$ ipython --no-banner

In [1]: import numpy as np

In [2]: np.set_printoptions(suppress=True, linewidth=160)

In [3]: def rd(a):
   ...:     return np.round(a, 1) + 0
   ...: 

In [4]: M = np.loadtxt("data.csv", delimiter=",")

In [5]: print(rd(M))
[[ 28.5   2.1 -31.2  -2.1  14.3]
 [ 27.3   2.2 -30.4  -2.2  13.9]
 [ 16.6   3.4 -22.8  -2.5  10.1]
 [ -0.4   0.6  -0.9  -0.8   0.4]
 [  3.2  -4.3   4.8   7.6  -2.5]
 [  3.7  -5.1   5.8   9.7  -3.1]
 [  4.1  -6.3   7.4  13.2  -4.2]
 [  4.1  -7.8   9.7  18.4  -5.8]
 [ -1.9 -11.8  19.6  39.2 -13.1]
 [ -7.4 -12.9  25.1  49.8 -17.3]
 [-16.8 -13.9  33.1  64.4 -23.3]]

In [6]: z = M[:, 2] > np.median(M[:, 2])

In [7]: r0 = M[z].mean(axis=0) - M[~z].mean(axis=0)

In [8]: print((((M - M.mean(axis=0)) @ r0 > 0) == z).mean())
1.0

In [9]: print(rd(r0))
[-16.8 -10.4  31.4  35.4 -18.2]

In [10]: print(np.argsort(-np.abs(r0).round(6), kind="stable"))
[3 2 4 0 1]

In [11]: r = np.linalg.matrix_rank(M)

In [12]: print(r)
3

In [13]: N = np.linalg.svd(M)[2][r:].T

In [14]: print([int(np.linalg.matrix_rank(M[:i])) for i in range(1, len(M) + 1)])
[1, 2, 3, 3, 3, 3, 3, 3, 3, 3, 3]

In [15]: print(np.linalg.matrix_rank(M.T @ M), np.linalg.matrix_rank(M @ M.T))
3 3

In [16]: print(rd(M @ N))
[[0. 0.]
 [0. 0.]
 [0. 0.]
 [0. 0.]
 [0. 0.]
 [0. 0.]
 [0. 0.]
 [0. 0.]
 [0. 0.]
 [0. 0.]
 [0. 0.]]

In [17]: Uu, sigma, Vt = np.linalg.svd(M)

In [18]: print(np.argmax(sigma[:-1] / (sigma[1:] + 1e-6)) + 1)
3

In [19]: print(rd(sigma))
[121.6  55.9  12.5   0.    0. ]

In [20]: B = Uu[:, :3] @ np.diag(sigma[:3]) @ Vt[:3]

In [21]: print(np.linalg.matrix_rank(M, rtol=0.05))
3

In [22]: print(rd(np.abs(M - B).max()))
0.0

In [23]: cov = M.T @ M

In [24]: print(np.allclose(cov, cov.T))
True

In [25]: print((M @ M.T).shape)
(11, 11)

In [26]: data = np.loadtxt("a.csv", delimiter=",")

In [27]: print(data)
[[ 0. -1.  0. -1.  0.  0.  0.  0.  0.  0.  0.  0.  0.]
 [-1.  0.  0. -1.  0.  0.  0.  0.  0.  0.  0.  0.  0.]
 [ 0.  0.  0.  0. -1. -1. -1. -1. -1. -1. -1. -1. -1.]
 [-1. -1.  0.  0.  0.  0.  0.  0.  0.  0.  0.  0.  0.]
 [ 0.  0. -1.  0.  0. -1. -1. -1. -1. -1. -1. -1. -1.]
 [ 0.  0. -1.  0. -1.  0. -1. -1. -1. -1. -1. -1. -1.]
 [ 0.  0. -1.  0. -1. -1.  0. -1. -1. -1. -1. -1. -1.]
 [ 0.  0. -1.  0. -1. -1. -1.  0. -1. -1. -1. -1. -1.]
 [ 0.  0. -1.  0. -1. -1. -1. -1.  0. -1. -1. -1. -1.]
 [ 0.  0. -1.  0. -1. -1. -1. -1. -1.  0. -1. -1. -1.]
 [ 0.  0. -1.  0. -1. -1. -1. -1. -1. -1.  0. -1. -1.]
 [ 0.  0. -1.  0. -1. -1. -1. -1. -1. -1. -1.  0. -1.]
 [ 0.  0. -1.  0. -1. -1. -1. -1. -1. -1. -1. -1.  0.]]

In [28]: evals, evecs = np.linalg.eigvalsh(data)
---------------------------------------------------------------------------
ValueError                                Traceback (most recent call last)
Cell In[28], line 1
----> 1 evals, evecs = np.linalg.eigvalsh(data)

ValueError: too many values to unpack (expected 2)

In [29]: evals, evecs = np.linalg.eigh(data)

In [30]: print(rd(evals.sum()), np.trace(data))
0.0 0.0

In [31]: print(rd(np.linalg.eigvalsh(data @ data)))
[ 1.  1.  1.  1.  1.  1.  1.  1.  1.  1.  1.  4. 81.]

In [32]: B = np.array([[4, 3, 4, -4, 4],
    ...:     [-5, 5, 1, -5, 2],
    ...:     [-2, -3, -1, 4, 4],
    ...:     [0, -4, -5, -2, 5],
    ...:     [3, -5, 5, 4, 3]])

In [33]: A = np.block([[np.zeros((5, 5)), B], [B.T, np.zeros((5, 5))]])

In [34]: print(A)
[[ 0.  0.  0.  0.  0.  4.  3.  4. -4.  4.]
 [ 0.  0.  0.  0.  0. -5.  5.  1. -5.  2.]
 [ 0.  0.  0.  0.  0. -2. -3. -1.  4.  4.]
 [ 0.  0.  0.  0.  0.  0. -4. -5. -2.  5.]
 [ 0.  0.  0.  0.  0.  3. -5.  5.  4.  3.]
 [ 4. -5. -2.  0.  3.  0.  0.  0.  0.  0.]
 [ 3.  5. -3. -4. -5.  0.  0.  0.  0.  0.]
 [ 4.  1. -1. -5.  5.  0.  0.  0.  0.  0.]
 [-4. -5.  4. -2.  4.  0.  0.  0.  0.  0.]
 [ 4.  2.  4.  5.  3.  0.  0.  0.  0.  0.]]

In [35]: # symmetric

In [36]: cov = A.T @ A

In [37]: print(rd(np.linalg.svd(A, compute_uv=False) ** 2))
[150.9 150.9  89.9  89.9  76.6  76.6  32.   32.    3.7   3.7]

In [38]: print(np.linalg.matrix_rank(cov))
10

In [39]: print((A @ A.T).shape)
(10, 10)

In [40]: print(rd(np.linalg.eigvalsh(cov)[::-1]))
[150.9 150.9  89.9  89.9  76.6  76.6  32.   32.    3.7   3.7]

In [41]: E = np.load("arr.npy")

In [42]: print(E)
[[-0.8 -0.9  0.2  0.   1.1  1.7 -0.7  0.9 -0.6 -1.1  0.2  0.2]
 [-2.2 -1.5 -0.2 -1.7 -1.5 -1.5  0.2 -1.9 -0.3 -0.9  0.2  0.5]
 [ 2.4 -0.1  0.3  1.   0.2 -1.   1.6  1.5  0.2 -1.   0.8 -1.8]
 [ 0.3 -1.  -0.1  0.2 -0.5 -0.4  0.4  0.9 -0.3  0.1  0.  -1.5]
 [ 0.8 -0.8  0.5  1.1  0.9 -0.2  0.6  0.1  1.9 -0.1  0.3  0.7]
 [-0.4  1.   1.1 -0.6 -0.1  0.4  1.   0.7 -3.2  1.5 -1.2 -1.2]
 [-1.  -0.8 -0.2 -0.9 -0.5  0.3 -0.6 -1.2 -1.2  0.   0.8 -1. ]
 [ 1.9  0.5  0.1  1.3 -0.2 -1.   0.8 -0.9 -0.2  1.3 -1.7  1.4]
 [ 1.1 -0.1 -0.3  0.8  0.2 -1.2 -0.6 -1.7 -0.2  0.5  0.4 -1.2]
 [-0.4 -1.3 -0.3  0.3  1.3  1.2  0.  -0.6  0.8  0.2 -0.5  0.2]
 [-0.7 -0.1  1.5  0.5 -0.1 -2.1 -1.4 -0.4  0.6 -1.2 -1.2 -1.3]
 [ 0.1 -0.5  0.7  0.8  0.  -0.1  2.3  0.2  0.5 -0.1  0.3 -0.2]
 [ 0.9 -0.8  1.1  2.   0.5 -0.6  1.1  1.2  1.1 -0.6 -0.2  0. ]
 [-0.5 -0.7  0.4 -0.6  0.5  0.9  1.3  0.1 -0.9 -0.3  0.1  0. ]
 [ 0.2  0.1 -1.1 -0.6  0.5 -1.2  0.6 -1.   0.   0.5 -1.1  1.2]
 [-0.5 -1.6  2.4  0.5 -0.4  0.9  1.1 -0.1 -0.2  0.2 -0.8  0.1]
 [ 0.9  0.3 -0.9  0.9  0.7 -0.4 -0.5 -0.8  0.1  0.6  0.5  1.6]
 [-0.4  1.5 -0.5 -0.4  0.4  0.3  1.7  2.   0.6  1.9  0.5  0.1]
 [ 0.1 -0.9  1.1  0.6 -1.6  0.  -0.7 -1.2  0.4 -0.2 -1.   0.1]
 [ 0.6 -0.8 -1.1 -0.3  0.2  0.4 -0.5 -0.1  0.1 -0.7 -0.8 -0.5]
 [ 0.3 -1.  -1.3 -1.4  0.5 -0.5 -1.4  0.  -0.6  0.7  0.   1.3]
 [ 1.2 -1.2 -0.7  1.   0.6  0.5  0.2  1.1  2.4  0.9 -0.1 -0.6]
 [ 0.  -0.6 -1.4 -0.8  0.5 -0.6 -0.9 -0.3  0.8 -0.3 -1.2  0.6]
 [ 0.4 -0.5 -0.3 -1.5 -0.4 -0.8 -0.6  1.5  0.2  0.7  0.3  0.8]
 [-0.2 -0.1  2.   0.3  0.  -0.9  1.   0.8  0.6 -1.1 -0.3  0.1]
 [ 0.7  0.2 -0.7  1.2 -0.3  2.2 -1.4 -0.2  0.1  0.  -1.2  0.5]
 [-0.5  4.   4.  -6.5  0.5 -6.   3.5  2.5  3.   6.5  1.  -1. ]
 [-0.4  0.1 -0.2 -2.7 -0.5  1.1  1.1  0.9 -0.6 -0.7  1.1 -0.7]
 [-0.7 -0.4 -1.  -0.3 -0.4  0.   0.7  0.9 -0.3  0.4  0.5  1. ]
 [-1.9  0.4  0.7  1.7  0.9 -0.9 -1.6 -0.4 -0.4 -1.  -0.3 -2. ]]

In [43]: B = np.c_[E[:, :8] @ np.array([[2, 0, -1, -2, 0, -3, 2, -3],
    ...:     [-3, 3, -2, 3, -2, 3, 3, -2],
    ...:     [-3, 0, 0, -1, -3, -2, 2, -2],
    ...:     [-1, 0, 0, 3, 1, 3, 2, 3],
    ...:     [2, -2, -2, -1, 3, 0, 1, 0],
    ...:     [2, -3, 0, -1, 2, 2, 1, -2],
    ...:     [-2, 3, -3, -3, -1, 3, 1, 3],
    ...:     [1, -2, 0, 1, -1, 2, 0, 3]]), np.array([-2, -2, -1, -1, -1, 1, 0, 2, 0, 1, -1, 0, -2, 0, -1, 2, 1, -2, 2, -1, 1, 1, 0, 1, 1, 2, 1, -1, -2, 2])]

In [44]: print(rd(B))
[[  8.4 -13.9   2.5  -1.1   7.7   2.4  -1.8   1.   -2. ]
 [ -5.9   7.4   7.6  -4.5  -3.9  -8.8 -15.5   2.8  -2. ]
 [ -0.1   4.1  -7.4  -4.9  -4.2   0.7   7.9   6.7  -1. ]
 [  2.   -1.4   1.5  -2.3  -1.1  -0.9  -2.7   6.6  -1. ]
 [  1.7  -2.   -2.8  -3.6   2.8  -0.9   3.7   4.   -1. ]
 [ -7.2   3.6  -4.4  -1.7  -7.1   5.4   4.5  -0.5   1. ]
 [  1.5  -1.7   5.4  -2.1   2.2  -5.3  -7.4  -3.7   0. ]
 [ -4.2   9.1  -4.9  -0.6  -2.5  -1.9   7.7  -1.3   2. ]
 [  0.1   4.5   0.5   1.3   2.4  -8.2   1.3  -4.6   0. ]
 [  8.1  -8.9   0.4  -5.   10.7   0.   -2.2   1.1   1. ]
 [ -8.1   2.8   5.3   7.1  -6.5  -8.9  -1.3  -0.4  -1. ]
 [ -5.8   5.3  -6.   -6.6  -3.    6.3   3.9   9.4   0. ]
 [ -2.3  -0.7  -3.6  -1.3  -1.7   3.2   6.6  10.8  -2. ]
 [  0.8  -2.1  -3.   -8.5   1.5   2.7  -0.8   2.7   0. ]
 [  0.4   6.7  -3.2  -2.9   2.   -2.5  -2.8   0.8  -1. ]
 [ -5.2  -3.2   1.2  -8.6  -3.9  -1.7   1.6   2.6   2. ]
 [  3.5   0.8  -1.4   3.1   5.6  -1.2   2.5  -1.9   1. ]
 [ -3.4   3.9  -8.5   0.8  -3.8  15.2   4.3   8.5  -2. ]
 [ -4.    0.8   7.    0.3  -3.8  -7.9  -1.4  -4.6   2. ]
 [  9.3  -5.3   2.1  -2.6   6.6  -3.8  -3.9  -1.5  -1. ]
 [ 11.7  -6.7   4.9  -2.3   6.4 -10.7  -9.2  -3.7   1. ]
 [ 10.   -7.9  -0.6  -2.9   7.    1.    0.7   6.1   1. ]
 [  8.1  -3.1   2.9  -0.3   6.1  -5.9  -7.2  -0.8   0. ]
 [  5.   -3.1   3.2  -2.   -3.3  -7.   -6.1   0.2   1. ]
 [ -9.4   3.8  -2.6  -2.3  -9.1   0.    4.    4.9   1. ]
 [  8.1  -9.2   3.7   5.6   8.    3.3   3.5  -6.7   2. ]
 [-34.   34.5 -19.  -13.  -43.  -10.5   4.   -4.    1. ]
 [  2.1  -0.5  -2.1  -9.8  -3.6   1.1  -4.6  -2.9  -1. ]
 [  1.8  -0.1   0.2  -0.5   0.7   5.9  -4.9   8.8  -2. ]
 [ -6.   -1.9   4.1  13.8   1.7   3.2   0.6   4.4   2. ]]

In [45]: print(np.linalg.matrix_rank(B))
9

In [46]: print(rd(np.linalg.norm(np.linalg.qr(E)[0].T @ B, axis=0) ** 2 / ((B ** 2).sum(axis=0) + 1e-12)))
[1.  1.  1.  1.  1.  1.  1.  1.  0.6]

In [47]: print(rd(np.linalg.lstsq(E, B[:, 0])[0]))
[ 2. -3. -3. -1.  2.  2. -2.  1.  0.  0.  0.  0.]

In [48]: cov = np.cov(E, rowvar=False)

In [49]: print(np.argsort(-E.std(axis=0).round(6), kind="stable"))
[ 3  5  9  6  2  8  7  1  0 11 10  4]

In [50]: print(rd(np.corrcoef(E.T)))
[[ 1.   0.  -0.2  0.4  0.2  0.   0.1  0.1  0.3  0.1 -0.1  0.1]
 [ 0.   1.   0.4 -0.5  0.2 -0.6  0.5  0.4  0.2  0.8  0.2 -0.2]
 [-0.2  0.4  1.  -0.3 -0.1 -0.5  0.5  0.3  0.2  0.4  0.  -0.4]
 [ 0.4 -0.5 -0.3  1.   0.1  0.5 -0.4 -0.3 -0.1 -0.6 -0.4  0. ]
 [ 0.2  0.2 -0.1  0.1  1.   0.   0.   0.3  0.3  0.1  0.1  0. ]
 [ 0.  -0.6 -0.5  0.5  0.   1.  -0.3 -0.2 -0.4 -0.6 -0.2  0.2]
 [ 0.1  0.5  0.5 -0.4  0.  -0.3  1.   0.5  0.3  0.5  0.4 -0.1]
 [ 0.1  0.4  0.3 -0.3  0.3 -0.2  0.5  1.   0.3  0.4  0.4 -0.2]
 [ 0.3  0.2  0.2 -0.1  0.3 -0.4  0.3  0.3  1.   0.3  0.2  0.1]
 [ 0.1  0.8  0.4 -0.6  0.1 -0.6  0.5  0.4  0.3  1.   0.2  0. ]
 [-0.1  0.2  0.  -0.4  0.1 -0.2  0.4  0.4  0.2  0.2  1.  -0.2]
 [ 0.1 -0.2 -0.4  0.   0.   0.2 -0.1 -0.2  0.1  0.  -0.2  1. ]]

In [51]: print(cov.shape)
(12, 12)

In [52]: D = np.linalg.norm(E[:, None] - E[None], axis=-1)

In [53]: print(rd(D[13]))
[ 2.6  4.6  4.7  2.9  3.9  4.   3.   4.9  4.4  2.8  5.1  2.6  4.1  0.   3.7  2.9  4.1  4.1  4.   3.1  4.   4.7  4.   3.8  3.3  4.4 13.8  3.   2.6  5.1]

In [54]: print(np.unravel_index(D.round(6).argmax(), D.shape))
(np.int64(25), np.int64(26))

In [55]: print(rd(np.linalg.norm(E - E.mean(axis=0), axis=1)))
[ 3.2  4.4  4.   2.   2.7  4.4  3.   3.7  3.   2.6  3.7  2.4  3.2  2.2  2.7  3.2  2.9  3.6  2.9  2.2  3.2  3.5  2.7  2.6  2.6  3.8 13.1  3.7  2.2  4.3]

In [56]: print(rd(np.linalg.norm(E, axis=1)))
[ 2.9  4.4  4.2  2.2  2.9  4.4  2.8  3.8  2.9  2.5  3.8  2.7  3.4  2.2  2.8  3.4  2.7  3.8  2.8  2.   3.1  3.6  2.6  2.7  2.9  3.3 13.5  3.7  2.2  4.1]

In [57]: print(rd(D[:5, :5]))
[[0.  5.6 5.5 3.7 4.2]
 [5.6 0.  7.3 5.  5.9]
 [5.5 7.3 0.  3.3 4.2]
 [3.7 5.  3.3 0.  3.7]
 [4.2 5.9 4.2 3.7 0. ]]

In [58]: K = np.loadtxt("x.csv", delimiter=",")

In [59]: print(K)
[[ 4. -5. -3.  4.]
 [ 1.  2. -4. -2.]
 [ 1. -2.  0. -3.]
 [ 4.  0. -4.  3.]
 [ 0.  5.  2.  0.]
 [ 1. -2.  0. -3.]
 [-3. -4. -5.  1.]]

In [60]: hat = K @ np.linalg.solve(K.T @ K, K.T)

In [61]: print(np.trace(hat))
4.0

In [62]: print(np.linalg.matrix_rank(np.eye(7) - hat))
3

In [63]: print(rd(np.linalg.eigvalsh(hat)))
[0. 0. 0. 1. 1. 1. 1.]

In [64]: vec = np.array([3, 2, -1, 5])

In [65]: target = K @ vec

In [66]: print(rd(np.linalg.pinv(K) @ K))
[[1. 0. 0. 0.]
 [0. 1. 0. 0.]
 [0. 0. 1. 0.]
 [0. 0. 0. 1.]]

In [67]: print(rd(np.linalg.solve(K.T @ K, K.T @ target)))
[ 3.  2. -1.  5.]

In [68]: print(rd(np.linalg.lstsq(K, target)[0]))
[ 3.  2. -1.  5.]

In [69]: rng = np.random.default_rng(26)

In [70]: target = target + 0.3 * rng.normal(size=7)

In [71]: print(rd(target))
[ 24.4   0.1 -15.7  31.5   8.4 -16.1  -7. ]

In [72]: beta, *_ = np.linalg.lstsq(K, target)

In [73]: print([round(float(np.linalg.norm(np.linalg.solve(K.T @ K + lam * np.eye(4), K.T @ target))), 2) for lam in (0, 1, 10, 100)])
[6.27, 6.15, 5.25, 2.24]
